In [1]: import numpy as np

In [2]: import numpy.linalg as la

In [3]: np.set_printoptions(precision=1, suppress=True, linewidth=120, floatmode="fixed")

In [4]: data = np.array([[5, -4, 5, -3, -5, 4],
   ...:     [0, 1, -3, 4, -1, -3],
   ...:     [-2, -1, 2, -3, 1, -1],
   ...:     [-5, 4, 0, -1, 4, 3],
   ...:     [0, -5, 5, -2, -2, 5],
   ...:     [-2, 2, 1, 0, -1, -3],
   ...:     [5, -6, 11, -11, -3, 10]])

In [5]: data
Out[5]: 
array([[  5,  -4,   5,  -3,  -5,   4],
       [  0,   1,  -3,   4,  -1,  -3],
       [ -2,  -1,   2,  -3,   1,  -1],
       [ -5,   4,   0,  -1,   4,   3],
       [  0,  -5,   5,  -2,  -2,   5],
       [ -2,   2,   1,   0,  -1,  -3],
       [  5,  -6,  11, -11,  -3,  10]])

In [6]: Y = data / np.sqrt((data ** 2).mean(axis=1, keepdims=True))

In [7]: la.norm(Y, axis=1)
Out[7]: array([2.4, 2.4, 2.4, 2.4, 2.4, 2.4, 2.4])

In [8]: feats = np.array([[121, 100, 49, -46, -31, -64],
   ...:     [100, 97, 37, -22, -34, -25],
   ...:     [49, 37, 155, 5, -159, 9],
   ...:     [-46, -22, 5, 41, -28, 64],
   ...:     [-31, -34, -159, -28, 177, -46],
   ...:     [-64, -25, 9, 64, -46, 101]])

In [9]: w, V = la.eigh(feats)

In [10]: V @ np.diag(w) @ V.T
Out[10]: 
array([[ 121.0,  100.0,   49.0,  -46.0,  -31.0,  -64.0],
       [ 100.0,   97.0,   37.0,  -22.0,  -34.0,  -25.0],
       [  49.0,   37.0,  155.0,    5.0, -159.0,    9.0],
       [ -46.0,  -22.0,    5.0,   41.0,  -28.0,   64.0],
       [ -31.0,  -34.0, -159.0,  -28.0,  177.0,  -46.0],
       [ -64.0,  -25.0,    9.0,   64.0,  -46.0,  101.0]])

In [11]: (w > 1e-8).sum(), (w < -1e-8).sum()
Out[11]: (np.int64(3), np.int64(0))

In [12]: np.round(la.eigvalsh(feats @ feats), 1) + 0
Out[12]: array([     0.0,      0.0,      0.0,   5372.9,  65516.8, 131578.3])

In [13]: np.round(la.svd(feats, compute_uv=False), 1) + 0
Out[13]: array([362.7, 256.0,  73.3,   0.0,   0.0,   0.0])

In [14]: np.round(w.sum(), 1), np.trace(feats)
Out[14]: (np.float64(692.0), np.int64(692))

In [15]: np.abs(V[:, -1]).round(6).argmax()
Out[15]: np.int64(4)

In [16]: np.round(np.abs(V[:, -1]), 1) + 0
Out[16]: array([0.3, 0.3, 0.6, 0.0, 0.7, 0.0])
